In [1]: import numpy as np

In [2]: from numpy import linalg as LA

In [3]: np.set_printoptions(precision=1, suppress=True, linewidth=120, sign=" ")

In [4]: mat = np.load("w.npy")

In [5]: mat
Out[5]: 
array([[41,  3, -2,  3],
       [-1, -1,  1,  2],
       [ 3,  2, 40, -1],
       [ 0,  2, -3, 38]])

In [6]: rng = np.random.default_rng(83)

In [7]: z = rng.permutation(4)

In [8]: out = mat[:, z] * rng.choice([-1, 1], 4)

In [9]: print(out)
[[  3 -41  -3   2]
 [  2   1   1  -1]
 [ -1  -3  -2 -40]
 [ 38   0  -2   3]]

In [10]: left, _, Vh = LA.svd(mat.T @ out)

In [11]: np.round(left @ Vh, 1) + 0
Out[11]: 
array([[ 0., -1.,  0.,  0.],
       [ 0.,  0., -1.,  0.],
       [ 0.,  0.,  0., -1.],
       [ 1.,  0.,  0.,  0.]])

In [12]: print(np.allclose(out, out.T))
False

In [13]: print(round(float(np.abs(LA.eigvals(out)).max()), 1))
23.8

In [14]: round(LA.det(out), 1)
Out[14]: np.float64(-67845.0)

In [15]: np.trace(out)
Out[15]: np.int64(5)

In [16]: np.allclose(out @ out.T, out.T @ out)
Out[16]: False

In [17]: out @ out
Out[17]: 
array([[    6,  -155,   -48,   173],
       [  -31,   -84,    -5,   -40],
       [-1527,    44,    84,   -39],
       [  230, -1552,  -116,   165]])

In [18]: F = np.loadtxt("x.csv", delimiter=",")

In [19]: F
Out[19]: 
array([[ 0.9,  1.4, -0.1],
       [-1.5,  0.8,  2.1],
       [ 4. ,  1.9,  0. ],
       [-0.9,  0.5,  2. ],
       [ 4.5,  2.5, -0.5],
       [ 3.7,  1.8,  1.1],
       [ 2.9,  2.9,  2.7],
       [ 2.9, -0.7,  0.9],
       [-2.6,  1.4,  1.2],
       [-2.2,  1.6,  2.3],
       [-1.9,  1.1,  3.9]])

In [20]: Xc = F - F.mean(axis=0)

In [21]: left, sv, Vh = LA.svd(Xc, full_matrices=False)

In [22]: print(np.abs(Vh[-1]))
[ 0.2  0.9  0.4]

In [23]: np.abs(left[:, 0]).argmax()
Out[23]: np.int64(4)

In [24]: (np.sign(left[:, 0]) == np.sign(left[0, 0])).astype(int)
Out[24]: array([ 1,  0,  1,  0,  1,  1,  1,  1,  0,  0,  0])

In [25]: LA.matrix_rank(Xc)
Out[25]: np.int64(3)
